$ ipython --no-banner

In [1]: import numpy as np

In [2]: np.set_printoptions(precision=3, suppress=True, linewidth=200)

In [3]: def rd(a):
   ...:     return np.round(a, 3) + 0
   ...: 

In [4]: M2 = np.array([[3, 7, -7], [1, -5, -7]])

In [5]: X = M2.T @ M2

In [6]: X
Out[6]: 
array([[ 10,  16, -28],
       [ 16,  74, -14],
       [-28, -14,  98]])

In [7]: P = np.triu(np.array([[2, 1, 2], [1, 0, 0], [1, 0, 1]]), 1) + np.eye(3)

In [8]: M2 = P @ X @ np.linalg.inv(P)

In [9]: P @ X - X @ P
Out[9]: 
array([[-40.,  36., 162.],
       [  0., -16., -32.],
       [  0.,  28.,  56.]])

In [10]: x = np.array([-3, 3, 2])

In [11]: h = np.maximum(X @ x, 0)

In [12]: np.flatnonzero(h > 1e-9)
Out[12]: array([1, 2])

In [13]: blk = np.stack([X, -1 * X, X[::-1]])

In [14]: np.einsum("bij,cij->bc", blk, blk)
Out[14]: 
array([[ 17652, -17652,   -568],
       [-17652,  17652,    568],
       [  -568,    568,  17652]])

In [15]: rd(np.linalg.det(blk))
Out[15]: array([0., 0., 0.])

In [16]: (blk @ X.T).shape
Out[16]: (3, 3, 3)

In [17]: blk.sum(axis=0)
Out[17]: 
array([[-28, -14,  98],
       [ 16,  74, -14],
       [ 10,  16, -28]])

In [18]: np.linalg.matrix_rank(blk.reshape(3, -1))
Out[18]: np.int64(2)

In [19]: blk.shape
Out[19]: (3, 3, 3)

In [20]: np.abs(np.diag(np.linalg.qr(X)[1])) > 1e-9
Out[20]: array([ True,  True, False])

In [21]: np.allclose(X[:-1].T @ np.linalg.lstsq(X[:-1].T, X[-1])[0], X[-1])
Out[21]: True

In [22]: np.linalg.lstsq(X[:-1].T, X[-1])[2]
Out[22]: np.int32(2)

In [23]: np.unique(X.round(6), axis=0).shape
Out[23]: (3, 3)

In [24]: rd(X @ np.linalg.pinv(X) @ X)
Out[24]: 
array([[ 10.,  16., -28.],
       [ 16.,  74., -14.],
       [-28., -14.,  98.]])

In [25]: np.argsort(-np.linalg.norm(X, axis=0).round(6), kind="stable")[:3]
Out[25]: array([2, 1, 0])

In [26]: [round(float(x), 3) for x in np.linalg.svd(X, compute_uv=False)[:3]]
Out[26]: [114.345, 67.655, 0.0]

In [27]: rd(np.linalg.norm(X, 2) / np.linalg.norm(X))
Out[27]: np.float64(0.861)

In [28]: M2 = np.array([[1, 1], [1, -1]])

In [29]: rng = np.random.default_rng(190)

In [30]: M = np.kron(M2, np.kron(M2, M2))[rng.permutation(8)][:3]

In [31]: M
Out[31]: 
array([[ 1,  1, -1, -1, -1, -1,  1,  1],
       [ 1, -1, -1,  1, -1,  1,  1, -1],
       [ 1,  1,  1,  1,  1,  1,  1,  1]])

In [32]: # column 4 repeats column 2

In [33]: blk = np.stack([M, 5 * M, M[::-1]])

In [34]: blk.shape
Out[34]: (3, 3, 8)

In [35]: np.linalg.matrix_rank(blk.reshape(3, -1))
Out[35]: np.int64(2)

In [36]: np.einsum("bij,cij->bc", blk, blk)
Out[36]: 
array([[ 24, 120,   8],
       [120, 600,  40],
       [  8,  40,  24]])

In [37]: np.linalg.matrix_rank(blk)
Out[37]: array([3, 3, 3])

In [38]: blk.sum(axis=0)
Out[38]: 
array([[ 7,  7, -5, -5, -5, -5,  7,  7],
       [ 7, -7, -7,  7, -7,  7,  7, -7],
       [ 7,  7,  5,  5,  5,  5,  7,  7]])
